$ python3 -q
>>> import numpy as np
>>> import numpy.linalg as la
>>> np.set_printoptions(suppress=True, linewidth=200)
>>> M = np.array([[3, 3, 1], [0, 3, 3], [0, 0, 1]])
>>> print(round(float(la.norm(M)), 2))
6.16
>>> M[:, 3]
Traceback (most recent call last):
  File "<python-input-5>", line 1, in <module>
    M[:, 3]
    ~^^^^^^
IndexError: index 3 is out of bounds for axis 1 with size 3
>>> print(np.diff(M, axis=0))
[[-3  0  2]
 [ 0 -3 -2]]
>>> print(np.count_nonzero(M))
6
>>> print(la.matrix_rank(M))
3
>>> x = np.array([1, 1, 9])
>>> print(la.norm(M @ x) <= la.norm(M, 2) * la.norm(x) + 1e-9)
True
>>> print(M @ np.ones(3))
[7. 6. 1.]
>>> print((M @ x).argmax())
1
>>> print(M @ (2 * x))
[30 60 18]
>>> print(M @ np.eye(3)[0])
[3. 0. 0.]
>>> print(np.sign((M @ x).round(6)))
[1 1 1]
>>> print(M * x)
[[ 3  3  9]
 [ 0  3 27]
 [ 0  0  9]]
>>> print(np.einsum("ij,j->i", M, x))
[15 30  9]
>>> print(M @ x)
[15 30  9]
>>> P = np.triu(np.array([[0, 0, -2], [2, -2, -2], [-1, -2, 1]]), 1) + np.eye(3)
>>> out = P @ M @ la.inv(P)
>>> print(out)
[[ 3.  3. 11.]
 [ 0.  3.  7.]
 [ 0.  0.  1.]]
>>> out = np.array([[2, 5], [-1, 7]])
>>> W2 = np.kron(out, M)
>>> print(W2.shape)
(6, 6)
>>> F = np.cumsum(np.array([[8, 8, 6, -8],
...     [-6, 7, -2, 6],
...     [9, -8, -4, -4],
...     [9, 5, -5, -9],
...     [-7, 3, -4, 4],
...     [7, 8, -8, 8],
...     [-6, 7, -4, -3],
...     [4, 4, 2, -8],
...     [3, 4, 5, -2],
...     [-7, 2, -7, -2],
...     [-2, 6, -5, 3],
...     [-1, 3, -2, -8],
...     [5, -1, -5, -1],
...     [5, 8, 6, 1],
...     [-5, -8, -2, 7],
...     [-9, -3, 9, -1]]), axis=0)
>>> print(F)
[[  8   8   6  -8]
 [  2  15   4  -2]
 [ 11   7   0  -6]
 [ 20  12  -5 -15]
 [ 13  15  -9 -11]
 [ 20  23 -17  -3]
 [ 14  30 -21  -6]
 [ 18  34 -19 -14]
 [ 21  38 -14 -16]
 [ 14  40 -21 -18]
 [ 12  46 -26 -15]
 [ 11  49 -28 -23]
 [ 16  48 -33 -24]
 [ 21  56 -27 -23]
 [ 16  48 -29 -16]
 [  7  45 -20 -17]]
>>> Xs = (F - F.mean(axis=0)) / F.std(axis=0)
>>> print(np.argwhere(np.abs(Xs) > 2))
[[1 0]]
>>> c = la.lstsq(np.delete(Xs, 0, axis=1), Xs[:, 0])[0]
>>> print(c.round(2))
[-0.94 -1.04 -0.35]
>>> feats = np.load("data.npy")
>>> print(feats)
[[-3 -5  3]
 [-5 -3 -5]
 [ 3 -5 -3]]
>>> W2 = F[[8, 11]].astype(float)
>>> for _ in range(3):
...     labels = la.norm(F[:, None] - W2, axis=-1).argmin(axis=1)
...     W2 = np.array([F[labels == j].mean(axis=0) for j in range(2)])
... 
>>> print(labels)
[0 0 0 0 0 0 0 1 1 1 1 1 1 1 1 1]
>>> print(np.bincount(labels))
[7 9]
>>> print(W2.round(2))
[[ 12.57  15.71  -6.    -7.29]
 [ 15.11  44.89 -24.11 -18.44]]
>>> out = W2 / np.sqrt((W2 ** 2).mean(axis=1, keepdims=True))
>>> print(np.round(la.norm(out, axis=1), 2))
[2. 2.]
>>> print(np.round(W2 - W2.mean(axis=1, keepdims=True), 2))
[[  8.82  11.96  -9.75 -11.04]
 [ 10.75  40.53 -28.47 -22.81]]
>>> print(out[0].round(2))
[ 1.13  1.41 -0.54 -0.66]
>>> print(la.matrix_rank(out) == la.matrix_rank(W2))
True
>>> x = np.array([3, 0, 3])
>>> print((feats @ x).argmax())
0
>>> print(np.einsum("ij,j->i", feats, x))
[  0 -30   0]
>>> print(feats @ x)
[  0 -30   0]
>>> print(feats @ (2 * x))
[  0 -60   0]
>>> print(feats @ np.ones(3))
[ -5. -13.  -5.]
>>> u = np.array([3, 3, 1])
>>> out = feats + np.outer(u, np.eye(3)[1])
>>> print(round(la.det(out) / la.det(feats), 2), round(float(1 + la.solve(feats, u)[1]), 2))
0.6 0.6
>>> print(out)
[[-3. -2.  3.]
 [-5.  0. -5.]
 [ 3. -4. -3.]]
>>> print(la.matrix_rank(out - feats))
1
>>> print(la.matrix_rank(la.inv(out) - la.inv(feats), tol=1e-8))
1
>>> out = np.array([[2, 0, 0, 1], [1, 2, 0, 3], [1, 1, 0, 3], [0, 3, 1, 2]])
>>> E = out - out.T
>>> print(E)
[[ 0 -1 -1  1]
 [ 1  0 -1  0]
 [ 1  1  0  2]
 [-1  0 -2  0]]
>>> # skew-symmetric
>>> P = np.triu(np.array([[1, 0, 1, -2], [2, 0, 0, 0], [2, 2, -2, 1], [-1, -2, -2, -2]]), 1) + np.eye(4)
>>> out = P @ E @ la.inv(P)
>>> print(la.matrix_rank(out))
4
>>> print(np.round(np.poly(out), 2) + 0)
[1. 0. 8. 0. 9.]
>>> print(round(float(la.det(out)), 2))
9.0
>>> print(out)
[[ 3.  0.  0.  9.]
 [ 1.  0. -2.  4.]
 [ 0.  1. -2.  4.]
 [-1.  0. -1. -1.]]
>>> x = np.array([1, 1, 1, 2])
>>> a = np.maximum(out @ x, 0)
>>> print(np.maximum(out @ x, 0) - np.maximum(-out @ x, 0))
[21.  7.  7. -4.]
>>> print(a)
[21.  7.  7.  0.]
>>> print(out * (a > 1e-9)[:, None])
[[ 3.  0.  0.  9.]
 [ 1.  0. -2.  4.]
 [ 0.  1. -2.  4.]
 [-0.  0. -0. -0.]]
>>> rng = np.random.default_rng(506)
>>> labels = rng.permutation(4)
>>> out = E[:, labels] * rng.choice([-1, 1], 4)
>>> print(out)
[[ 1 -1  0  1]
 [ 0 -1 -1  0]
 [-1  0 -1  2]
 [ 0 -2  1  0]]
>>> U, _, Vh = la.svd(E.T @ out)
>>> print(np.round(U @ Vh, 2) + 0)
[[ 0.  0. -1.  0.]
 [-1.  0.  0.  0.]
 [ 0.  1.  0.  0.]
 [ 0.  0.  0.  1.]]
>>> q, V = la.qr(out[:, :1])[0], la.qr(out[:, 1:])[0]
>>> sv = la.svd(q.T @ V, compute_uv=False)
>>> print(round(float(la.norm(q @ q.T - V @ V.T, 2)), 2))
1.0
>>> print(np.round(np.degrees(np.arccos(sv.clip(0, 1))), 2))
[60.]
>>> data = np.loadtxt("case7.csv", delimiter=",")
>>> print(data)
[[ 2. -2. -1.  0.]
 [-2.  2. -4.  1.]
 [-1. -4.  2.  2.]
 [ 0.  1.  2. -4.]]
>>> # equal to its transpose
>>> print(np.round(la.norm(data, axis=0), 2))
[3.   5.   5.   4.58]
>>> print(round(float(la.norm(data, 2)), 2))
6.18
>>> print(la.norm(data, axis=1).argmax())
1
>>> print(round(la.norm(data, "nuc"), 2))
16.22
>>> print(np.round(la.norm(data, axis=1), 2))
[3.   5.   5.   4.58]
>>> print(round(la.norm(data, 1), 2), round(float(la.norm(data, np.inf)), 2))
9.0 9.0
>>> print(round(float(la.norm(data[3], 1)), 2), round(la.norm(data[3], np.inf), 2))
7.0 4.0
>>> print(np.round(la.norm(data[3] - data[0]), 2))
6.16
>>> ev, V = la.eigh(data)
>>> x = np.array([7, 3, 1, 5])
>>> print(np.abs(data).sum(axis=1).max(), np.round(np.abs(ev).max(), 2))
9.0 6.18
>>> print(np.round(V * np.maximum(ev, 0) @ V.T, 2))
[[ 2.43 -1.3  -0.34 -0.32]
 [-1.3   3.27 -2.73 -0.19]
 [-0.34 -2.73  3.32  0.45]
 [-0.32 -0.19  0.45  0.09]]
>>> print(np.round(np.poly(data), 2))
[  1.  -2. -38.  50. 157.]
>>> print(round(la.det(2 * data), 2), round(float(la.det(data)), 2))
2512.0 157.0
>>> print(np.round(la.det(data.T), 2))
157.0
>>> print(np.einsum("ij,ji->", data, data))
80.0
>>> print(round(la.eigvals(data).sum().real, 2))
2.0
>>> print(np.kron(np.eye(2, dtype=int), data))
[[ 2. -2. -1.  0.  0. -0. -0.  0.]
 [-2.  2. -4.  1. -0.  0. -0.  0.]
 [-1. -4.  2.  2. -0. -0.  0.  0.]
 [ 0.  1.  2. -4.  0.  0.  0. -0.]
 [ 0. -0. -0.  0.  2. -2. -1.  0.]
 [-0.  0. -0.  0. -2.  2. -4.  1.]
 [-0. -0.  0.  0. -1. -4.  2.  2.]
 [ 0.  0.  0. -0.  0.  1.  2. -4.]]
>>> print(la.matrix_power(M, 2))
[[ 9 18 13]
 [ 0  9 12]
 [ 0  0  1]]
>>> print((M + M.T) / 2)
[[3.  1.5 0.5]
 [1.5 3.  1.5]
 [0.5 1.5 1. ]]
>>> print(np.allclose(M @ M.T, M.T @ M))
False
>>> print(np.trace(M))
7
>>> print((M - M.T) / 2)
[[ 0.   1.5  0.5]
 [-1.5  0.   1.5]
 [-0.5 -1.5  0. ]]
>>> print(round(float(la.det(M)), 2))
9.0
>>> la.determinant(M)
Traceback (most recent call last):
  File "<python-input-107>", line 1, in <module>
    la.determinant(M)
    ^^^^^^^^^^^^^^
AttributeError: module 'numpy.linalg' has no attribute 'determinant'
>>> q = data.astype(float).copy()
>>> for j in range(4):
...     q[:, j] -= q[:, :j] @ (q[:, :j].T @ q[:, j])
...     q[:, j] /= la.norm(q[:, j])
... 
>>> print(np.round(q.T @ data, 2) + 0)
[[ 3.   -1.33  1.33 -1.33]
 [ 0.    4.82 -2.12 -2.44]
 [ 0.    0.    4.33 -2.64]
 [ 0.    0.    0.    2.51]]
>>> print(np.round(q.T @ q, 2) + 0)
[[1. 0. 0. 0.]
 [0. 1. 0. 0.]
 [0. 0. 1. 0.]
 [0. 0. 0. 1.]]
>>> W0 = rng.normal(size=(22, 4))
>>> W0 = 10 * W0 / la.norm(W0, axis=1, keepdims=True)
>>> print(W0.round(2))
[[ 4.01  1.77 -6.32 -6.39]
 [ 2.38 -0.51 -2.48  9.38]
 [ 7.53 -2.38 -2.02 -5.8 ]
 [ 8.72  2.27 -3.77 -2.15]
 [-3.47  1.97  5.37 -7.43]
 [ 4.51  2.18 -8.15  2.91]
 [ 2.31  8.69 -2.61  3.51]
 [-0.49  8.62  0.59 -5.  ]
 [-8.05  2.73 -5.03  1.59]
 [-1.43 -7.92 -5.39  2.51]
 [ 6.08 -4.31  3.04 -5.94]
 [ 4.93  0.08  8.38  2.34]
 [-5.3   3.4   6.58  4.12]
 [ 0.23  7.24 -4.68 -5.06]
 [ 0.23 -6.83 -3.   -6.65]
 [ 2.01 -0.61 -9.75  0.76]
 [ 7.57 -0.55 -6.35  1.46]
 [ 3.36 -3.84 -8.14 -2.79]
 [-2.9  -2.36  5.8  -7.23]
 [ 4.35 -6.25 -4.63 -4.54]
 [ 6.15 -3.76  6.91  0.55]
 [ 5.    2.09  8.31 -1.27]]
>>> w1 = np.array([[1, 0], [3, 0], [3, 0], [1, 2]])
>>> c = np.array([-3, 2])
>>> hid = np.maximum(W0 @ w1 + c, 0)
>>> print(la.matrix_rank(hid))
2
>>> print((hid > 0).astype(int))
[[0 0]
 [0 1]
 [0 0]
 [0 0]
 [1 0]
 [0 1]
 [1 1]
 [1 0]
 [0 1]
 [0 1]
 [0 0]
 [1 1]
 [1 1]
 [0 0]
 [0 0]
 [0 1]
 [0 1]
 [0 0]
 [0 0]
 [0 0]
 [1 1]
 [1 0]]
>>> W2 = np.array([[1, 0, 2], [2, 0, 2]])
>>> print((hid @ W2).round(6).argmax(axis=1))
[0 0 0 0 2 0 2 2 0 0 0 2 2 0 0 0 0 0 0 0 2 2]
